$ python -q
>>> import numpy as np
>>> np.set_printoptions(precision=3, suppress=True, linewidth=160)
>>> m1 = np.load("m.npy")
>>> m1
array([[1.   , 0.5  , 0.25 , 0.125, 0.062, 0.031],
       [0.5  , 1.   , 0.5  , 0.25 , 0.125, 0.062],
       [0.25 , 0.5  , 1.   , 0.5  , 0.25 , 0.125],
       [0.125, 0.25 , 0.5  , 1.   , 0.5  , 0.25 ],
       [0.062, 0.125, 0.25 , 0.5  , 1.   , 0.5  ],
       [0.031, 0.062, 0.125, 0.25 , 0.5  , 1.   ]])
>>> # symmetric, so the eigenvalues are real
>>> rng = np.random.default_rng(47384)
>>> lab = rng.permutation(6)
>>> B = m1[:, lab] * rng.choice([-1, 1], 6)
>>> B
array([[-0.031, -0.125, -0.062,  1.   ,  0.25 , -0.5  ],
       [-0.062, -0.25 , -0.125,  0.5  ,  0.5  , -1.   ],
       [-0.125, -0.5  , -0.25 ,  0.25 ,  1.   , -0.5  ],
       [-0.25 , -1.   , -0.5  ,  0.125,  0.5  , -0.25 ],
       [-0.5  , -0.5  , -1.   ,  0.062,  0.25 , -0.125],
       [-1.   , -0.25 , -0.5  ,  0.031,  0.125, -0.062]])
>>> U, _, Vt = np.linalg.svd(m1.T @ B)
>>> np.round(U @ Vt, 3) + 0
array([[ 0.,  0.,  0.,  1.,  0.,  0.],
       [ 0.,  0.,  0.,  0.,  0., -1.],
       [ 0.,  0.,  0.,  0.,  1.,  0.],
       [ 0., -1.,  0.,  0.,  0.,  0.],
       [ 0.,  0., -1.,  0.,  0.,  0.],
       [-1.,  0.,  0.,  0.,  0.,  0.]])
>>> x = np.array([2, 3, 2, 3, -3, 2])
>>> h1 = np.maximum(B @ x, 0)
>>> B * (h1 > 1e-9)[:, None]
array([[-0.031, -0.125, -0.062,  1.   ,  0.25 , -0.5  ],
       [-0.   , -0.   , -0.   ,  0.   ,  0.   , -0.   ],
       [-0.   , -0.   , -0.   ,  0.   ,  0.   , -0.   ],
       [-0.   , -0.   , -0.   ,  0.   ,  0.   , -0.   ],
       [-0.   , -0.   , -0.   ,  0.   ,  0.   , -0.   ],
       [-0.   , -0.   , -0.   ,  0.   ,  0.   , -0.   ]])
>>> print(np.maximum(B @ x, 0) - np.maximum(-B @ x, 0))
[ 0.689 -3.124 -5.5   -6.125 -5.314 -4.156]
>>> print(B.T @ h1)
[-0.021 -0.086 -0.043  0.689  0.172 -0.345]
>>> np.maximum(B @ (3 * x), 0)
array([2.067, 0.   , 0.   , 0.   , 0.   , 0.   ])
>>> vals, evecs = np.linalg.eigh(m1)
>>> x = np.array([1, -5, 5, -1, -2, 5])
>>> round(float(x @ m1 @ x / (x @ x)), 3), round(vals[0], 3), round(float(vals[-1]), 3)
(0.506, np.float64(0.352), 2.393)
>>> np.abs(m1).sum(axis=1).max(), np.round(np.abs(vals).max(), 3)
(np.float64(2.625), np.float64(2.393))
>>> evecs * np.abs(vals) @ evecs.T
array([[1.   , 0.5  , 0.25 , 0.125, 0.062, 0.031],
       [0.5  , 1.   , 0.5  , 0.25 , 0.125, 0.062],
       [0.25 , 0.5  , 1.   , 0.5  , 0.25 , 0.125],
       [0.125, 0.25 , 0.5  , 1.   , 0.5  , 0.25 ],
       [0.062, 0.125, 0.25 , 0.5  , 1.   , 0.5  ],
       [0.031, 0.062, 0.125, 0.25 , 0.5  , 1.   ]])
>>> u = np.array([-2, 8, 9, -9, -7, -5])
>>> B = m1 + np.outer(u, np.eye(6)[4])
>>> print(np.linalg.matrix_rank(np.linalg.inv(B) - np.linalg.inv(m1), tol=1e-8))
1
>>> np.linalg.matrix_rank(B - m1)
np.int64(1)
>>> B
array([[ 1.   ,  0.5  ,  0.25 ,  0.125, -1.938,  0.031],
       [ 0.5  ,  1.   ,  0.5  ,  0.25 ,  8.125,  0.062],
       [ 0.25 ,  0.5  ,  1.   ,  0.5  ,  9.25 ,  0.125],
       [ 0.125,  0.25 ,  0.5  ,  1.   , -8.5  ,  0.25 ],
       [ 0.062,  0.125,  0.25 ,  0.5  , -6.   ,  0.5  ],
       [ 0.031,  0.062,  0.125,  0.25 , -4.5  ,  1.   ]])
>>> round(np.linalg.det(B) / np.linalg.det(m1), 3), round(float(1 + np.linalg.solve(m1, u)[4]), 3)
(np.float64(-1.342), -1.342)
>>> mat = np.load("arr.npy")
>>> mat
array([[-0.188,  0.373,  0.79 , -0.328, -0.259],
       [ 0.626, -0.398,  0.123, -0.642,  0.144],
       [-0.564, -0.065, -0.003, -0.387,  0.418],
       [-0.25 ,  0.193, -0.576, -0.571, -0.357],
       [-0.438, -0.754,  0.171,  0.046, -0.016],
       [ 0.   , -0.305,  0.019,  0.043, -0.781]])
>>> x = np.array([0, 5, 2, 1, 4])
>>> y = mat @ x
>>> np.round(np.linalg.pinv(mat) @ mat, 3) + 0
array([[1., 0., 0., 0., 0.],
       [0., 1., 0., 0., 0.],
       [0., 0., 1., 0., 0.],
       [0., 0., 0., 1., 0.],
       [0., 0., 0., 0., 1.]])
>>> print(np.round(np.linalg.solve(mat.T @ mat, mat.T @ y), 3) + 0)
[0. 5. 2. 1. 4.]
>>> np.linalg.lstsq(mat, y)[0]
array([0., 5., 2., 1., 4.])
>>> y = y + 0.1 * rng.normal(size=6)
>>> print(y)
[ 1.995 -1.91   0.9   -2.129 -3.342 -4.606]
>>> beta, *_ = np.linalg.lstsq(mat, y)
>>> print([round(float(np.linalg.norm(np.linalg.solve(mat.T @ mat + lam * np.eye(5), mat.T @ y))), 2) for lam in (0, 1, 10, 100)])
[6.73, 3.37, 0.61, 0.07]
>>> print(round(np.linalg.norm(y - mat @ beta), 3))
0.109
>>> beta
array([-0.08 ,  4.958,  1.905,  1.085,  3.995])
